>>> import numpy as np
>>> np.set_printoptions(precision=4, suppress=True, linewidth=120, sign=" ")
>>> rd = lambda a: np.round(a, 4) + 0
>>> feats = np.load("mat.npy")
>>> print(rd(feats))
[[ 0.309   0.     -0.9511]
 [ 0.      1.      0.    ]
 [ 0.9511  0.      0.309 ]]
>>> print(rd(np.linalg.eigvals(feats)))
[ 0.309+0.9511j  0.309-0.9511j  1.   +0.j    ]
>>> print(rd(np.einsum("ij,ji->", feats, feats)))
-0.618
>>> print(rd(np.linalg.det(2 * feats)), rd(np.linalg.det(feats)))
8.0 1.0
>>> print(rd(np.poly(feats)))
[ 1.    -1.618  1.618 -1.   ]
>>> print(rd(np.linalg.det(feats[::-1])))
-1.0
>>> print(rd(feats @ feats))
[[-0.809   0.     -0.5878]
 [ 0.      1.      0.    ]
 [ 0.5878  0.     -0.809 ]]
>>> print(np.flatnonzero(np.linalg.matrix_power((feats != 0) + (feats.T != 0) + np.eye(3), 3)[1]))
[ 1]
>>> print(rd(np.linalg.det(feats)))
1.0
>>> print(rd(np.linalg.svd(feats, compute_uv=False)))
[ 1.  1.  1.]
>>> print(rd(np.linalg.pinv(feats)))
[[ 0.309   0.      0.9511]
 [ 0.      1.      0.    ]
 [-0.9511  0.      0.309 ]]
>>> print(rd(np.linalg.norm(feats, axis=0)))
[ 1.  1.  1.]
>>> print(rd(feats @ feats.T))
[[ 1.  0.  0.]
 [ 0.  1.  0.]
 [ 0.  0.  1.]]
>>> x0 = np.array([2, -1, 1])
>>> print(3 - np.linalg.matrix_rank(feats - np.eye(3), tol=1e-8))
1
>>> print(rd(np.abs(np.linalg.eigvals(feats))))
[ 1.  1.  1.]
>>> print(feats.T @ (feats @ x0))
[ 2. -1.  1.]
>>> print([p for p in range(1, 25) if np.allclose(np.linalg.matrix_power(feats, p), np.eye(3))])
[5, 10, 15, 20]
>>> f = np.array([8, 4, 8])
>>> print(rd(np.cross(feats[1, :3], feats[2, :3])))
[ 0.309   0.     -0.9511]
>>> print(rd(np.correlate(feats[1], feats[2], "full")))
[ 0.      0.309   0.      0.9511  0.    ]
>>> mat = np.load("block5.npy")
>>> print(rd(mat))
[[-0.0157  0.2863  1.0483 -0.245   0.4824  0.9395 -0.4082  1.2358  0.3772  1.7583  0.8641]
 [ 0.2863 -0.4151  0.2933 -1.4617 -1.8578  0.4778 -0.6347 -0.7186 -0.4607  0.2795 -0.2768]
 [ 1.0483  0.2933 -0.0303 -0.5699  1.884   2.4099 -0.4028 -0.7895  0.8215 -0.0828  0.8588]
 [-0.245  -1.4617 -0.5699 -0.1474  0.4534 -0.7852  0.3759 -1.2797 -0.8915  0.6291 -0.2472]
 [ 0.4824 -1.8578  1.884   0.4534 -0.063   0.1795 -0.7775  1.4853  0.4342 -1.1021  0.3247]
 [ 0.9395  0.4778  2.4099 -0.7852  0.1795  0.8668  0.2799 -0.7493  1.633   0.277  -0.5626]
 [-0.4082 -0.6347 -0.4028  0.3759 -0.7775  0.2799  0.4831  0.5313 -0.1366 -0.1712 -1.0083]
 [ 1.2358 -0.7186 -0.7895 -1.2797  1.4853 -0.7493  0.5313  0.792   0.8842 -0.9629  0.5861]
 [ 0.3772 -0.4607  0.8215 -0.8915  0.4342  1.633  -0.1366  0.8842 -0.7538  0.8033 -1.4526]
 [ 1.7583  0.2795 -0.0828  0.6291 -1.1021  0.277  -0.1712 -0.9629  0.8033  1.0673 -0.5185]
 [ 0.8641 -0.2768  0.8588 -0.2472  0.3247 -0.5626 -1.0083  0.5861 -1.4526 -0.5185 -0.7839]]
>>> M2 = np.array([[1, 3, 2],
...     [0, 0, 2],
...     [1, 3, 2],
...     [1, 2, 3],
...     [1, 3, 2],
...     [2, 1, 3],
...     [1, 3, 2],
...     [3, 1, 1],
...     [0, 2, 0],
...     [0, 2, 1],
...     [2, 3, 0]])
>>> print(np.vstack([mat, M2.T]).shape)
(14, 11)
>>> print(np.linalg.matrix_rank(np.vstack([mat, M2.T])))
11
>>> left, sig, VT = np.linalg.svd(mat)
>>> V = VT[:(sig > 1e-8).sum()]
>>> rng = np.random.default_rng(42)
>>> x0 = mat[0] + -1 * mat[4] + rng.integers(2) * np.eye(11)[3]
>>> print(rd(x0))
[-0.498   2.1441 -0.8357 -0.6984  0.5454  0.76    0.3693 -0.2495 -0.0569  2.8604  0.5394]
>>> print(np.linalg.matrix_rank(np.vstack([mat, x0])))
10
>>> evals, V = np.linalg.eigh(mat)
>>> print(rd(V.T @ mat @ V))
[[-4.  0.  0.  0.  0.  0.  0.  0.  0.  0.  0.]
 [ 0. -3.  0.  0.  0.  0.  0.  0.  0.  0.  0.]
 [ 0.  0. -3.  0.  0.  0.  0.  0.  0.  0.  0.]
 [ 0.  0.  0. -2.  0.  0.  0.  0.  0.  0.  0.]
 [ 0.  0.  0.  0. -2.  0.  0.  0.  0.  0.  0.]
 [ 0.  0.  0.  0.  0.  0.  0.  0.  0.  0.  0.]
 [ 0.  0.  0.  0.  0.  0.  2.  0.  0.  0.  0.]
 [ 0.  0.  0.  0.  0.  0.  0.  2.  0.  0.  0.]
 [ 0.  0.  0.  0.  0.  0.  0.  0.  2.  0.  0.]
 [ 0.  0.  0.  0.  0.  0.  0.  0.  0.  4.  0.]
 [ 0.  0.  0.  0.  0.  0.  0.  0.  0.  0.  5.]]
>>> print(rd(V @ np.diag(evals) @ V.T))
[[-0.0157  0.2863  1.0483 -0.245   0.4824  0.9395 -0.4082  1.2358  0.3772  1.7583  0.8641]
 [ 0.2863 -0.4151  0.2933 -1.4617 -1.8578  0.4778 -0.6347 -0.7186 -0.4607  0.2795 -0.2768]
 [ 1.0483  0.2933 -0.0303 -0.5699  1.884   2.4099 -0.4028 -0.7895  0.8215 -0.0828  0.8588]
 [-0.245  -1.4617 -0.5699 -0.1474  0.4534 -0.7852  0.3759 -1.2797 -0.8915  0.6291 -0.2472]
 [ 0.4824 -1.8578  1.884   0.4534 -0.063   0.1795 -0.7775  1.4853  0.4342 -1.1021  0.3247]
 [ 0.9395  0.4778  2.4099 -0.7852  0.1795  0.8668  0.2799 -0.7493  1.633   0.277  -0.5626]
 [-0.4082 -0.6347 -0.4028  0.3759 -0.7775  0.2799  0.4831  0.5313 -0.1366 -0.1712 -1.0083]
 [ 1.2358 -0.7186 -0.7895 -1.2797  1.4853 -0.7493  0.5313  0.792   0.8842 -0.9629  0.5861]
 [ 0.3772 -0.4607  0.8215 -0.8915  0.4342  1.633  -0.1366  0.8842 -0.7538  0.8033 -1.4526]
 [ 1.7583  0.2795 -0.0828  0.6291 -1.1021  0.277  -0.1712 -0.9629  0.8033  1.0673 -0.5185]
 [ 0.8641 -0.2768  0.8588 -0.2472  0.3247 -0.5626 -1.0083  0.5861 -1.4526 -0.5185 -0.7839]]
>>> print(rd(np.abs(V[:, -1])))
[ 0.3641  0.0491  0.5251  0.2272  0.2595  0.5608  0.1279  0.0896  0.3354  0.1332  0.0349]
>>> labels = rng.permutation(11)
>>> print(labels)
[  0   7   6   9   8   3   5   2   4  10   1]
>>> M2 = mat[labels][:, labels]
>>> print(np.allclose(M2, mat))
False
>>> print(rd(np.linalg.det(M2)), rd(np.linalg.det(mat[labels])))
0.0 0.0
>>> print(rd(np.trace(M2)))
1.0
>>> print(rd(np.diag(M2)))
[-0.0157  0.792   0.4831  1.0673 -0.7538 -0.1474  0.8668 -0.0303 -0.063  -0.7839 -0.4151]
>>> A = np.load("dump.npy")
>>> print(rd(A))
[[-0.7035 -0.1514 -0.5239 -0.2956 -0.1591  0.074   0.2993]
 [-0.2931 -0.2946  0.2518  0.2716 -0.3748  0.5733 -0.47  ]
 [ 0.2345 -0.2406 -0.0788 -0.6043  0.4888  0.4983 -0.1688]
 [ 0.1759  0.1768  0.4097 -0.5145 -0.5955  0.149   0.3583]
 [ 0.3517 -0.8373 -0.1381  0.0194 -0.2586 -0.2766  0.1115]
 [-0.3517 -0.1154  0.3742 -0.4218  0.0558 -0.5594 -0.4785]
 [-0.2931 -0.2946  0.5736  0.1751  0.4131  0.0763  0.5396]]
>>> # orthonormal columns
>>> M2 = A + rng.integers(-2, 3, (7, 1)) @ rng.integers(-2, 3, (1, 7))
>>> print(rd(M2))
[[-1.7035 -2.1514  1.4761  0.7044  0.8409  0.074   2.2993]
 [-1.2931 -2.2946  2.2518  1.2716  0.6252  0.5733  1.53  ]
 [ 0.2345 -0.2406 -0.0788 -0.6043  0.4888  0.4983 -0.1688]
 [ 2.1759  4.1768 -3.5903 -2.5145 -2.5955  0.149  -3.6417]
 [-1.6483 -4.8373  3.8619  2.0194  1.7414 -0.2766  4.1115]
 [-0.3517 -0.1154  0.3742 -0.4218  0.0558 -0.5594 -0.4785]
 [-0.2931 -0.2946  0.5736  0.1751  0.4131  0.0763  0.5396]]
>>> print(np.abs(M2 - A).sum(axis=1))
[  9.   9.   0.  18.  18.   0.   0.]
>>> print(rd(M2 - A))
[[-1. -2.  2.  1.  1.  0.  2.]
 [-1. -2.  2.  1.  1.  0.  2.]
 [ 0.  0.  0.  0.  0.  0.  0.]
 [ 2.  4. -4. -2. -2.  0. -4.]
 [-2. -4.  4.  2.  2.  0.  4.]
 [ 0.  0.  0.  0.  0.  0.  0.]
 [ 0.  0.  0.  0.  0.  0.  0.]]
>>> labels = rng.permutation(7)
>>> print(labels)
[ 0  1  6  4  5  2  3]
>>> M2 = A[labels][:, labels]
>>> print(rd(M2))
[[-0.7035 -0.1514  0.2993 -0.1591  0.074  -0.5239 -0.2956]
 [-0.2931 -0.2946 -0.47   -0.3748  0.5733  0.2518  0.2716]
 [-0.2931 -0.2946  0.5396  0.4131  0.0763  0.5736  0.1751]
 [ 0.3517 -0.8373  0.1115 -0.2586 -0.2766 -0.1381  0.0194]
 [-0.3517 -0.1154 -0.4785  0.0558 -0.5594  0.3742 -0.4218]
 [ 0.2345 -0.2406 -0.1688  0.4888  0.4983 -0.0788 -0.6043]
 [ 0.1759  0.1768  0.3583 -0.5955  0.149   0.4097 -0.5145]]
>>> print(rd(np.sort(np.abs(np.linalg.eigvals(M2)))))
[ 1.  1.  1.  1.  1.  1.  1.]
>>> print(rd(np.diag(M2)))
[-0.7035 -0.2946  0.5396 -0.2586 -0.5594 -0.0788 -0.5145]
>>> print(rd(np.linalg.det(M2)), rd(np.linalg.det(A[labels])))
1.0 1.0
>>> x0 = np.array([1, 1, 2, 1, 1, 0, 2])
>>> print(rd(np.sort(np.abs(np.degrees(np.angle(np.linalg.eigvals(M2)))))))
[   0.       74.242    74.242   139.7484  139.7484  160.6127  160.6127]
>>> print(rd(np.linalg.det(M2)))
1.0
>>> data = np.load("m.npy")
>>> print(data)
[[ 2.9876 -1.6156  1.5872 -2.7939  2.7674 -1.5904  1.0003]
 [-0.5727 -2.4846  0.1143  3.1962  1.3291 -3.1139  1.0183]
 [-2.1162  2.9783 -1.397   0.1855 -3.2031  3.4214 -1.5238]
 [ 2.1006  1.7307  0.6778 -4.5623  0.0794  2.2988 -0.4854]
 [ 1.4918  3.9048  0.0881 -5.802  -1.7135  4.8915 -1.5334]
 [ 1.5094 -0.8287  0.7965 -1.368   1.4492 -0.798   0.4865]
 [ 1.5288  3.8795  0.0677 -5.7958 -1.7074  4.915  -1.493 ]
 [-3.8816  0.1868 -1.823   5.4367 -2.3859 -0.1808 -0.4541]
 [ 3.0021 -1.5981  1.6222 -2.7973  2.8204 -1.6395  1.0084]
 [-2.6759  0.4789 -1.3096  3.4021 -1.8928  0.2926 -0.5179]
 [ 4.1794 -1.2994  2.0823 -4.82    3.3066 -1.0842  0.9887]
 [ 3.0098  3.1001  0.9031 -7.2125 -0.3158  4.13   -0.9931]
 [ 2.7181 -0.5013  1.2942 -3.3905  1.8852 -0.3169  0.516 ]
 [-0.0238  0.0307  0.0184  0.0297  0.0196 -0.0157 -0.0118]]
>>> labels = data[:, 3] > np.median(data[:, 3])
>>> f = data[labels].mean(axis=0) - data[~labels].mean(axis=0)
>>> print(labels.astype(int))
[ 1  1  1  0  0  1  0  1  0  1  0  0  0  1]
